$ python3 -q
>>> import numpy as np
>>> np.set_printoptions(precision=1, suppress=True, linewidth=120, sign=" ")
>>> feats = np.loadtxt("run19.csv", delimiter=",")
>>> feats
array([[-1.8, -5.7,  2.4, -1.4, -0.4],
       [-0.6, -1.7,  1.2,  1.6,  0.7],
       [ 1.5,  5.2, -1.7, -1.4,  0.6],
       [-2.1, -6.7, -0.3, -0.5,  1.1],
       [ 1. ,  2.8,  0.9, -0.8,  1.2],
       [-0.6, -1.8,  0.3, -0.3, -1. ],
       [ 1.8,  5.5, -1.1,  0.3,  1.5],
       [-0.2, -0.4, -0.3,  0.6,  0.3],
       [ 0.5,  1.4,  0. ,  0. , -0.2],
       [ 1.7,  5.3, -1.9,  0.4, -0.6],
       [ 0.7,  2.3,  0. ,  0.4, -1. ],
       [ 1.5,  4.1,  0.2, -1.5,  0.7],
       [-0.7, -1.6,  0.6, -0.2, -0.5],
       [ 0.6,  1.5, -0.9,  1.2,  1.1],
       [ 0.3,  0.7, -0.8,  0.6,  0.3],
       [-1.3, -3.8, -1.7,  1.3,  0.8],
       [ 1.2,  3.7,  0.9,  0. ,  1.2],
       [ 0.5,  1.5, -1.7,  0.2,  1. ],
       [ 1.4,  4.3,  0.1,  1.1,  0.9],
       [ 0.5,  1.5, -0.5, -0.6, -0.7],
       [ 0.4,  1.5,  0.3, -1. , -1.3],
       [ 1.7,  4.9, -0.1,  0.9, -1.7]])
>>> hat = feats @ np.linalg.solve(feats.T @ feats, feats.T)
>>> np.allclose(hat @ hat, hat)
True
>>> np.round(np.linalg.eigvalsh(hat), 1) + 0
array([ 0.,  0.,  0.,  0.,  0.,  0.,  0.,  0.,  0.,  0.,  0.,  0.,  0.,  0.,  0.,  0.,  0.,  1.,  1.,  1.,  1.,  1.])
>>> hat @ feats[:, 4]
array([-0.4,  0.7,  0.6,  1.1,  1.2, -1. ,  1.5,  0.3, -0.2, -0.6, -1. ,  0.7, -0.5,  1.1,  0.3,  0.8,  1.2,  1. ,
        0.9, -0.7, -1.3, -1.7])
>>> other = np.c_[feats[:, :4] @ np.array([[-1, -1, 1, -1], [1, 1, 2, 2], [-1, 1, -2, -2], [1, -2, 2, -1]]), np.array([2, -2, 3, 0, 1, 2, 2, 2, 1, 1, -2, -2, 3, 1, -2, -2, -2, -1, -3, 1, 2, 1])]
>>> other
array([[ -7.7,   1.3, -20.8, -13. ,   2. ],
       [ -0.7,  -3.1,  -3.3,  -6.9,  -2. ],
       [  4. ,   4.8,  12.5,  13.7,   3. ],
       [ -4.8,  -3.9, -16. , -10.3,   0. ],
       [  0.1,   4.3,   3.1,   3.5,   1. ],
       [ -1.8,  -0.3,  -5.4,  -3.3,   2. ],
       [  5.1,   2. ,  15.6,  11.1,   2. ],
       [  0.7,  -1.7,   0.7,  -0.7,   2. ],
       [  0.9,   0.9,   3.4,   2.4,   1. ],
       [  5.9,   0.9,  17. ,  12.4,   1. ],
       [  2. ,   0.8,   6. ,   3.4,  -2. ],
       [  0.9,   5.8,   6.4,   7.9,  -2. ],
       [ -1.7,   0.1,  -5.5,  -3.5,   3. ],
       [  3. ,  -2.4,   7.9,   3.1,   1. ],
       [  1.8,  -1.6,   4.6,   2.2,  -2. ],
       [  0.5,  -6.8,  -2.8,  -4.1,  -2. ],
       [  1.6,   3.4,   6.8,   4.4,  -2. ],
       [  2.9,  -1.1,   7.3,   5.7,  -1. ],
       [  3.9,   0.8,  12.1,   6. ,  -3. ],
       [  0.9,   1.7,   3.2,   4. ,   1. ],
       [ -0.2,   3.4,   0.8,   3. ,   2. ],
       [  4.2,   1.3,  13.5,   7.4,   1. ]])
>>> np.linalg.matrix_rank(other)
np.int64(5)
>>> np.round(np.linalg.lstsq(feats, other[:, 0])[0], 1) + 0
array([-1.,  1., -1.,  1.,  0.])
>>> np.linalg.norm(np.linalg.qr(feats)[0].T @ other, axis=0) ** 2 / ((other ** 2).sum(axis=0) + 1e-12)
array([ 1. ,  1. ,  1. ,  1. ,  0.3])
>>> data = np.loadtxt("out12.csv", delimiter=",")
>>> data
array([[ 0.8, -0.3, -0.3],
       [-0.3,  0.1,  0.1],
       [-0.3,  0.1,  0.1]])
>>> round(float(np.linalg.norm(data, 2) / np.linalg.norm(data)), 1)
1.0
>>> np.argsort(-np.linalg.norm(data, axis=0).round(6), kind="stable")[:3]
array([ 0,  1,  2])
>>> data @ np.linalg.pinv(data) @ data
array([[ 0.8, -0.3, -0.3],
       [-0.3,  0.1,  0.1],
       [-0.3,  0.1,  0.1]])
>>> vals, vecs = np.linalg.eigh(data)
>>> x0 = np.array([3, 7, 5])
>>> vecs * np.abs(vals) @ vecs.T
array([[ 0.8, -0.3, -0.3],
       [-0.3,  0.1,  0.1],
       [-0.3,  0.1,  0.1]])
>>> round(float(np.abs(data).sum(axis=1).max()), 1), np.abs(vals).max()
(1.4, np.float64(1.0))
>>> np.round(np.linalg.eigvalsh(data[1:, 1:]), 1) + 0
array([ 0. ,  0.2])
>>> hat = np.triu(np.array([[-1, -3, -5], [-3, 2, -5], [2, 4, 2]]), 1) + np.eye(3)
>>> other = hat @ data @ np.linalg.inv(hat)
>>> np.linalg.matrix_rank(other)
np.int64(1)
>>> np.round(np.poly(other), 1) + 0
array([ 1., -1.,  0.,  0.])
>>> hat @ data - data @ hat
array([[ 2.3,  1.4,  1.5],
       [ 1.3, -1.5, -1.4],
       [ 0. , -0.8, -0.8]])
>>> arr = np.loadtxt("data.csv", delimiter=",")
>>> arr
array([[ 1. ,  0. ,  0. ,  0. ,  0. ,  0. ,  0. ],
       [ 0. , -0.8,  0. ,  0. ,  0. ,  0. ,  0.6],
       [ 0. ,  0. ,  1. ,  0. ,  0. ,  0. ,  0. ],
       [ 0. ,  0. ,  0. ,  1. ,  0. ,  0. ,  0. ],
       [ 0. ,  0. ,  0. ,  0. ,  1. ,  0. ,  0. ],
       [ 0. ,  0. ,  0. ,  0. ,  0. ,  1. ,  0. ],
       [ 0. , -0.6,  0. ,  0. ,  0. ,  0. , -0.8]])
>>> x0 = np.array([-2, -2, -2, -2, -1, 0, 1])
>>> target = arr @ x0
>>> c, lr = np.zeros(7), 1 / np.linalg.norm(arr, 2) ** 2
>>> for i in range(20):
...     c -= lr * arr.T @ (arr @ c - target)
...     if i % 5 == 0: print(i, round(np.linalg.norm(arr @ c - target), 1))
... 
0 0.0
5 0.0
10 0.0
15 0.0
>>> np.round(np.linalg.cond(arr), 1)
np.float64(1.0)
>>> U, sig, Vh = np.linalg.svd(arr, full_matrices=False)
>>> (sig > 1e-8).sum()
np.int64(7)
>>> U.shape, sig.shape, Vh.shape
((7, 7), (7,), (7, 7))
>>> np.round(U.T @ arr @ Vh.T, 1) + 0
array([[ 1.,  0.,  0.,  0.,  0.,  0.,  0.],
       [ 0.,  1.,  0.,  0.,  0.,  0.,  0.],
       [ 0.,  0.,  1.,  0.,  0.,  0.,  0.],
       [ 0.,  0.,  0.,  1.,  0.,  0.,  0.],
       [ 0.,  0.,  0.,  0.,  1.,  0.,  0.],
       [ 0.,  0.,  0.,  0.,  0.,  1.,  0.],
       [ 0.,  0.,  0.,  0.,  0.,  0.,  1.]])
>>> np.round(U.T @ U, 1) + 0
array([[ 1.,  0.,  0.,  0.,  0.,  0.,  0.],
       [ 0.,  1.,  0.,  0.,  0.,  0.,  0.],
       [ 0.,  0.,  1.,  0.,  0.,  0.,  0.],
       [ 0.,  0.,  0.,  1.,  0.,  0.,  0.],
       [ 0.,  0.,  0.,  0.,  1.,  0.,  0.],
       [ 0.,  0.,  0.,  0.,  0.,  1.,  0.],
       [ 0.,  0.,  0.,  0.,  0.,  0.,  1.]])
>>> sig
array([ 1.,  1.,  1.,  1.,  1.,  1.,  1.])
>>> np.allclose(U * sig @ Vh, arr)
True
>>> sig / sig[0]
array([ 1.,  1.,  1.,  1.,  1.,  1.,  1.])
>>> Vh @ Vh.T
array([[ 1.,  0.,  0.,  0.,  0.,  0.,  0.],
       [ 0.,  1.,  0.,  0.,  0.,  0.,  0.],
       [ 0.,  0.,  1.,  0.,  0.,  0.,  0.],
       [ 0.,  0.,  0.,  1.,  0.,  0.,  0.],
       [ 0.,  0.,  0.,  0.,  1.,  0.,  0.],
       [ 0.,  0.,  0.,  0.,  0.,  1.,  0.],
       [ 0.,  0.,  0.,  0.,  0.,  0.,  1.]])
>>> other = np.linalg.inv(arr)
>>> round(np.linalg.cond(arr), 1)
np.float64(1.0)
>>> f = np.array([3, 0, 1, 2])
>>> M = np.array([np.roll(f, i) for i in range(4)])
>>> M
array([[ 3,  0,  1,  2],
       [ 2,  3,  0,  1],
       [ 1,  2,  3,  0],
       [ 0,  1,  2,  3]])
>>> np.allclose(M @ M.T, M.T @ M)
True
>>> (M @ M)[0]
array([ 10,   4,  10,  12])
>>> M @ np.ones(4)
array([ 6.,  6.,  6.,  6.])
>>> q, vecs = np.linalg.qr(M[:, :1])[0], np.linalg.qr(M[:, 1:])[0]
>>> sig = np.linalg.svd(q.T @ vecs, compute_uv=False)
>>> np.degrees(np.arccos(sig.clip(0, 1)))
array([ 47.4])
>>> sig
array([ 0.7])
>>> np.round(np.linalg.norm(q @ q.T - vecs @ vecs.T, 2), 1)
np.float64(1.0)
>>> x0 = np.array([7, 4, 3, 9])
>>> target = M @ x0
>>> target
array([ 42,  35,  24,  37])
>>> np.linalg.solve(M, target)
array([ 7.,  4.,  3.,  9.])
>>> np.round(np.linalg.solve(M, M[:, 0]), 1) + 0
array([ 1.,  0.,  0.,  0.])
>>> np.linalg.solve(M, 2 * target)
array([ 14.,   8.,   6.,  18.])
>>> f = np.array([1, -1])
>>> X = 2 * np.eye(2) + np.outer(f, f)
>>> X
array([[ 3., -1.],
       [-1.,  3.]])
>>> q, vecs = np.linalg.qr(X[:, :1])[0], np.linalg.qr(X[:, 1:])[0]
>>> sig = np.linalg.svd(q.T @ vecs, compute_uv=False)
>>> sig
array([ 0.6])
>>> np.degrees(np.arccos(sig.clip(0, 1)))
array([ 53.1])
>>> Lm = np.linalg.cholesky(X)
>>> round(np.prod(np.diag(Lm)) ** 2, 1), np.round(np.linalg.det(X), 1)
(np.float64(8.0), np.float64(8.0))
>>> Lm
array([[ 1.7,  0. ],
       [-0.6,  1.6]])
>>> Lm @ Lm.T
array([[ 3., -1.],
       [-1.,  3.]])
>>> np.linalg.eigvalsh(X).min() > 0
np.True_
